>>> import numpy as np
>>> np.set_printoptions(suppress=True, linewidth=140)
>>> def rnd(a):
...     return np.round(a, 2) + 0
... 
>>> m1 = np.load("a.npy")
>>> rnd(m1)
array([[0.64, 0.28, 0.28, 0.28],
       [0.28, 0.12, 0.12, 0.12],
       [0.28, 0.12, 0.12, 0.12],
       [0.28, 0.12, 0.12, 0.12]])
>>> gram = m1.T @ m1
>>> np.allclose(gram, gram.T)
True
>>> rnd(np.linalg.eigvalsh(gram)[::-1])
array([1., 0., 0., 0.])
>>> (m1 @ m1.T).shape
(4, 4)
>>> x0 = np.array([2, 0, 1, 0])
>>> np.trace(m1)
np.float64(1.0)
>>> W0 = np.load("run8.npy")
>>> W0
array([[ -5,  -5,  -3,  -1,  -4],
       [  2,   1,  -4,  -4,  -2],
       [ -3,  -4,  -2,   1,  -2],
       [  4,  -3,   1,  -1,   1],
       [  5,   0,   3,   3,   4],
       [  0,  -1,   1,  -4,   2],
       [ -2,   1,   3,  -2,   4],
       [ -4,   0,  -1,   0,   5],
       [  5,   0, -23, -21, -14]])
>>> A2 = np.c_[W0[:, :3] @ np.array([[1, 3, -2], [1, -2, 1], [1, 3, -1]]), np.array([2, 0, 0, 1, 2, 1, 2, 1, 1])]
>>> A2
array([[-13, -14,   8,   2],
       [ -1,  -8,   1,   0],
       [ -9,  -7,   4,   0],
       [  2,  21, -12,   1],
       [  8,  24, -13,   2],
       [  0,   5,  -2,   1],
       [  2,   1,   2,   2],
       [ -5, -15,   9,   1],
       [-18, -54,  13,   1]])
>>> rnd(np.linalg.norm(np.linalg.qr(W0)[0].T @ A2, axis=0) ** 2 / ((A2 ** 2).sum(axis=0) + 1e-12))
array([1.  , 1.  , 1.  , 0.64])
>>> proj = A2 @ np.linalg.solve(A2.T @ A2, A2.T)
>>> rnd(np.linalg.eigvalsh(proj))
array([0., 0., 0., 0., 0., 1., 1., 1., 1.])
>>> np.allclose(proj @ proj, proj)
True
>>> rnd(np.diag(proj))
array([0.63, 0.06, 0.38, 0.52, 0.58, 0.07, 0.52, 0.29, 0.96])
>>> np.linalg.matrix_rank(np.eye(9) - proj)
np.int64(5)
>>> K = np.array([[3, 0, 0, 0], [0, -1, 0, 0], [0, 0, -1, 0], [-3, 0, 0, 0]])
>>> rng = np.random.default_rng(957)
>>> z = rng.permutation(4)
>>> z
array([1, 3, 0, 2])
>>> A2 = K[z][:, z]
>>> rnd(np.sort(np.abs(np.linalg.eigvals(A2))))
array([0., 1., 1., 3.])
>>> np.allclose(A2, K)
False
>>> A2
array([[-1,  0,  0,  0],
       [ 0,  0, -3,  0],
       [ 0,  0,  3,  0],
       [ 0,  0,  0, -1]])
>>> rnd(np.linalg.norm(A2, axis=0))
array([1.  , 0.  , 4.24, 1.  ])
>>> A2.T @ A2
array([[ 1,  0,  0,  0],
       [ 0,  0,  0,  0],
       [ 0,  0, 18,  0],
       [ 0,  0,  0,  1]])
>>> rnd(np.linalg.eigvals(K))
array([ 0.,  3., -1., -1.])
>>> rnd(np.linalg.det(K[::-1]))
np.float64(0.0)
>>> rnd(np.linalg.det(2 * K)), rnd(np.linalg.det(K))
(np.float64(0.0), np.float64(0.0))
>>> np.kron(np.eye(2, dtype=int), K)
array([[ 3,  0,  0,  0,  0,  0,  0,  0],
       [ 0, -1,  0,  0,  0,  0,  0,  0],
       [ 0,  0, -1,  0,  0,  0,  0,  0],
       [-3,  0,  0,  0,  0,  0,  0,  0],
       [ 0,  0,  0,  0,  3,  0,  0,  0],
       [ 0,  0,  0,  0,  0, -1,  0,  0],
       [ 0,  0,  0,  0,  0,  0, -1,  0],
       [ 0,  0,  0,  0, -3,  0,  0,  0]])
>>> rnd(np.linalg.det(K.T))
np.float64(0.0)
>>> np.poly(K)
array([ 1., -1., -5., -3.,  0.])
>>> (K - K.T) / 2
array([[ 0. ,  0. ,  0. ,  1.5],
       [ 0. ,  0. ,  0. ,  0. ],
       [ 0. ,  0. ,  0. ,  0. ],
       [-1.5,  0. ,  0. ,  0. ]])
>>> rnd(np.sort(np.abs(np.linalg.eigvals(K))))
array([0., 1., 1., 3.])
>>> rnd(np.linalg.det(K))
np.float64(0.0)
>>> np.allclose(K @ K.T, K.T @ K)
False
>>> (K + K.T) / 2
array([[ 3. ,  0. ,  0. , -1.5],
       [ 0. , -1. ,  0. ,  0. ],
       [ 0. ,  0. , -1. ,  0. ],
       [-1.5,  0. ,  0. ,  0. ]])
>>> np.trace(K)
np.int64(1)
>>> Uu, sv, VT = np.linalg.svd(K)
>>> np.argmax(sv[:-1] / (sv[1:] + 1e-6)) + 1
np.int64(3)
>>> A2 = Uu[:, :3] @ np.diag(sv[:3]) @ VT[:3]
>>> np.linalg.matrix_rank(A2)
np.int64(3)
>>> rnd(np.linalg.norm(K - A2) / np.linalg.norm(K))
np.float64(0.0)
>>> A2
array([[ 3.,  0.,  0.,  0.],
       [ 0., -1.,  0.,  0.],
       [ 0.,  0., -1.,  0.],
       [-3.,  0.,  0.,  0.]])
>>> F = np.loadtxt("x.csv", delimiter=",")
>>> F
array([[ 3.,  3.,  3.,  3.,  3.,  3.],
       [ 3.,  6.,  6.,  6.,  6.,  6.],
       [ 3.,  6.,  9.,  9.,  9.,  9.],
       [ 3.,  6.,  9., 12., 12., 12.],
       [ 3.,  6.,  9., 12., 15., 15.],
       [ 3.,  6.,  9., 12., 15., 18.]])
>>> L = np.linalg.cholesky(F)
>>> rnd(F / np.sqrt(np.outer(np.diag(F), np.diag(F))))
array([[1.  , 0.71, 0.58, 0.5 , 0.45, 0.41],
       [0.71, 1.  , 0.82, 0.71, 0.63, 0.58],
       [0.58, 0.82, 1.  , 0.87, 0.77, 0.71],
       [0.5 , 0.71, 0.87, 1.  , 0.89, 0.82],
       [0.45, 0.63, 0.77, 0.89, 1.  , 0.91],
       [0.41, 0.58, 0.71, 0.82, 0.91, 1.  ]])
>>> rnd(L @ L.T)
array([[ 3.,  3.,  3.,  3.,  3.,  3.],
       [ 3.,  6.,  6.,  6.,  6.,  6.],
       [ 3.,  6.,  9.,  9.,  9.,  9.],
       [ 3.,  6.,  9., 12., 12., 12.],
       [ 3.,  6.,  9., 12., 15., 15.],
       [ 3.,  6.,  9., 12., 15., 18.]])
>>> x0 = np.ones(6)
>>> for _ in range(5):
...     x0 = F @ x0
...     x0 /= np.linalg.norm(x0)
...     print(round(x0 @ F @ x0, 2))
... 
51.55
51.62
51.62
51.62
51.62
>>> rnd(np.linalg.eigvalsh(F)[-1])
np.float64(51.62)
>>> A2 = np.array([[0, -2], [1, 0], [0, 0], [-2, -1], [2, 2], [2, 0]])
>>> np.linalg.matrix_rank(np.vstack([F, A2.T]))
np.int64(6)
>>> A2.T @ F.T
array([[ 9., 18., 24., 30., 42., 48.],
       [-3.,  0.,  3.,  6., 12., 12.]])
>>> F @ A2
array([[ 9., -3.],
       [18.,  0.],
       [24.,  3.],
       [30.,  6.],
       [42., 12.],
       [48., 12.]])
>>> np.linalg.matrix_rank(F @ A2)
np.int64(2)
>>> np.einsum("ij,ij->i", F, F)
array([ 54., 189., 369., 558., 720., 819.])
>>> E = np.load("sample15.npy")
>>> E
array([[0, 2, 1, 3, 0, 3, 0, 2],
       [0, 0, 0, 3, 3, 1, 3, 3],
       [0, 0, 0, 2, 2, 3, 1, 2],
       [0, 0, 0, 0, 0, 3, 3, 2],
       [0, 0, 0, 0, 0, 0, 2, 0],
       [0, 0, 0, 0, 0, 0, 0, 0],
       [0, 0, 0, 0, 0, 0, 0, 3],
       [0, 0, 0, 0, 0, 0, 0, 0]])
>>> np.linalg.matrix_rank(E - E[0, 0] * np.eye(8))
np.int64(5)
>>> np.prod(np.diag(E)), rnd(np.linalg.det(E))
(np.int64(0), np.float64(0.0))
>>> rnd(np.sort(np.linalg.eigvals(E)))
array([0., 0., 0., 0., 0., 0., 0., 0.])
>>> E @ E
array([[ 0,  0,  0,  8,  8, 14, 16, 14],
       [ 0,  0,  0,  0,  0,  9, 15, 15],
       [ 0,  0,  0,  0,  0,  6, 10,  7],
       [ 0,  0,  0,  0,  0,  0,  0,  9],
       [ 0,  0,  0,  0,  0,  0,  0,  6],
       [ 0,  0,  0,  0,  0,  0,  0,  0],
       [ 0,  0,  0,  0,  0,  0,  0,  0],
       [ 0,  0,  0,  0,  0,  0,  0,  0]])
